% python3 -q
>>> import numpy as np
>>> np.set_printoptions(precision=2, suppress=True, linewidth=120)
>>> arr = np.loadtxt("run11.csv", delimiter=",")
>>> print(arr)
[[-6.  0. -4.]
 [ 0.  2.  1.]
 [-4.  1. -6.]]
>>> [round(float(np.linalg.det(arr[:i, :i])), 2) + 0 for i in range(1, 4)]
[-6.0, -12.0, 46.0]
>>> np.all(np.linalg.eigvalsh(arr) > 0)
np.False_
>>> round(np.linalg.eigvalsh(arr).min(), 2)
np.float64(-10.04)
>>> blk = np.stack([arr, 2 * arr, arr[::-1]])
>>> (blk @ arr.T).shape
(3, 3, 3)
>>> blk.shape
(3, 3, 3)
>>> np.linalg.matrix_rank(blk)
array([3, 3, 3])
>>> m1 = np.loadtxt("out17.csv", delimiter=",")
>>> m1
array([[ 6.94, -1.49, -1.11,  1.67,  0.3 ],
       [-1.49,  0.69, -0.44,  0.4 ,  0.04],
       [-1.11, -0.44,  3.63, -0.33,  3.41],
       [ 1.67,  0.4 , -0.33,  2.74,  2.44],
       [ 0.3 ,  0.04,  3.41,  2.44,  6.  ]])
>>> proj = np.triu(np.array([[3, 9, 8, 4, 4],
...     [2, 9, 8, 4, 6],
...     [8, 1, 7, 7, 0],
...     [8, 7, 2, 2, 6],
...     [2, 8, 4, 3, 4]]), 1) + np.eye(5)
>>> Y = proj @ m1 @ np.linalg.inv(proj)
>>> np.round(np.linalg.det(Y), 2)
np.float64(0.0)
>>> np.round(np.trace(Y), 2), np.trace(m1)
(np.float64(20.0), np.float64(20.0))
>>> K = np.load("layer17.npy")
>>> K
array([[ 1, -1,  3],
       [ 2,  1,  1],
       [-1,  3, -3],
       [ 3, -1,  1],
       [ 2,  1,  1]])
>>> W = np.array([[2, -2, -1, -1], [0, 1, 3, 2], [-3, -1, 0, 0]])
>>> beta = np.array([3, 0, 1, 1])
>>> hid = np.maximum(K @ W + beta, 0)
>>> (hid > 0).mean(axis=0)
array([0.8, 0.2, 0.6, 0.6])
>>> print(hid)
[[ 0  0  0  0]
 [ 4  0  2  1]
 [10  8 11  8]
 [ 6  0  0  0]
 [ 4  0  2  1]]
>>> Z = np.array([[3, 1, -1], [3, -1, 2], [2, 0, 2], [1, -2, 3]])
>>> W @ Z
array([[ -3,   6, -11],
       [ 11,  -5,  14],
       [-12,  -2,   1]])
>>> hid @ Z
array([[  0,   0,   0],
       [ 17,   2,   3],
       [ 84, -14,  52],
       [ 18,   6,  -6],
       [ 17,   2,   3]])
>>> rng = np.random.default_rng(72)
>>> lab = rng.permutation(3)
>>> Y = K[:, lab] * rng.choice([-1, 1], 3)
>>> print(Y)
[[ 3  1 -1]
 [ 1 -1 -2]
 [-3 -3  1]
 [ 1  1 -3]
 [ 1 -1 -2]]
>>> U, _, vt = np.linalg.svd(K.T @ Y)
>>> lab
array([2, 1, 0])
>>> np.round(U @ vt, 2) + 0
array([[ 0.,  0., -1.],
       [ 0., -1.,  0.],
       [ 1.,  0.,  0.]])
>>> q, vecs = np.linalg.qr(K[:, :1])[0], np.linalg.qr(K[:, 1:])[0]
>>> sv = np.linalg.svd(q.T @ vecs, compute_uv=False)
>>> round(np.linalg.norm(q @ q.T - vecs @ vecs.T, 2), 2)
np.float64(1.0)
>>> Y = np.c_[K[:, :1] @ np.array([[2]]), np.array([-1, 1, -2, 1, 1])]
>>> Y
array([[ 2, -1],
       [ 4,  1],
       [-2, -2],
       [ 6,  1],
       [ 4,  1]])
>>> np.linalg.matrix_rank(Y)
np.int64(2)
>>> np.linalg.matrix_rank(np.c_[K, Y])
np.int64(4)
>>> np.linalg.norm(np.linalg.qr(K)[0].T @ Y, axis=0) ** 2 / ((Y ** 2).sum(axis=0) + 1e-12)
array([1.  , 0.54])
>>> np.round(np.linalg.norm(Y - K @ np.linalg.lstsq(K, Y)[0], axis=0), 2) + 0
array([0.  , 1.92])
>>> def softmax(z):
...     e = np.exp(z - z.max(axis=-1, keepdims=True))
...     return e / e.sum(axis=-1, keepdims=True)
... 
>>> softmax(K[3])
array([0.87, 0.02, 0.12])
>>> np.round(softmax(10 * K[3]), 2) + 0
array([1., 0., 0.])
>>> softmax(K).sum(axis=1)
array([1., 1., 1., 1., 1.])
>>> softmax(K[3] + -2)
array([0.87, 0.02, 0.12])
>>> S = K @ K.T / np.sqrt(3)
>>> np.round(softmax(S + np.triu(np.full(S.shape, -np.inf), 1)), 2) + 0
array([[1.  , 0.  , 0.  , 0.  , 0.  ],
       [0.24, 0.76, 0.  , 0.  , 0.  ],
       [0.  , 0.  , 1.  , 0.  , 0.  ],
       [0.09, 0.05, 0.  , 0.87, 0.  ],
       [0.09, 0.3 , 0.  , 0.3 , 0.3 ]])
>>> softmax(S)[3] @ K
array([ 2.74, -0.82,  1.16])
>>> M = np.load("block0.npy")
>>> M
array([[ 5.,  0.,  0.,  0.,  0.],
       [ 0.,  0., -2., -1., -1.],
       [ 0.,  3., -2.,  0.,  2.],
       [ 0.,  0., -1., -1., -1.],
       [ 0.,  0., -1.,  1., -1.]])
>>> f = np.array([1, 2, 0, 2, 1])
>>> Y = M + np.outer(f, np.eye(5)[3])
>>> Y
array([[ 5.,  0.,  0.,  1.,  0.],
       [ 0.,  0., -2.,  1., -1.],
       [ 0.,  3., -2.,  0.,  2.],
       [ 0.,  0., -1.,  1., -1.],
       [ 0.,  0., -1.,  2., -1.]])
>>> print(np.linalg.matrix_rank(Y - M))
1
>>> np.linalg.matrix_rank(np.linalg.inv(Y) - np.linalg.inv(M), tol=1e-8)
np.int64(1)
>>> round(float(np.linalg.det(Y) / np.linalg.det(M)), 2), round(1 + np.linalg.solve(M, f)[3], 2)
(0.5, np.float64(0.5))
>>> vec = np.array([0, 4, 2, 5, 2])
>>> np.sign((M @ vec).round(6))
array([ 0., -1.,  1., -1.,  1.])
>>> (M * vec).sum(axis=1)
array([  0., -11.,  12.,  -9.,   1.])
>>> (M @ vec).argmax()
np.int64(2)
>>> Y = M / np.sqrt((M ** 2).mean(axis=1, keepdims=True))
>>> M - M.mean(axis=1, keepdims=True)
array([[ 4. , -1. , -1. , -1. , -1. ],
       [ 0.8,  0.8, -1.2, -0.2, -0.2],
       [-0.6,  2.4, -2.6, -0.6,  1.4],
       [ 0.6,  0.6, -0.4, -0.4, -0.4],
       [ 0.2,  0.2, -0.8,  1.2, -0.8]])
>>> np.linalg.matrix_rank(Y) == np.linalg.matrix_rank(M)
np.True_
>>> Y[0]
array([2.24, 0.  , 0.  , 0.  , 0.  ])
>>> vec = np.array([0, 1, 0, 0, 0])
>>> y = M @ vec
>>> beta, lr = np.zeros(5), 1 / np.linalg.norm(M, 2) ** 2
>>> for i in range(12):
...     beta -= lr * M.T @ (M @ beta - y)
...     if i % 2 == 0: print(i, round(np.linalg.norm(M @ beta - y), 2))
... 
0 0.99
2 0.28
4 0.22
6 0.21
8 0.21
10 0.21
>>> print(round(float(np.linalg.cond(M)), 2))
15.95
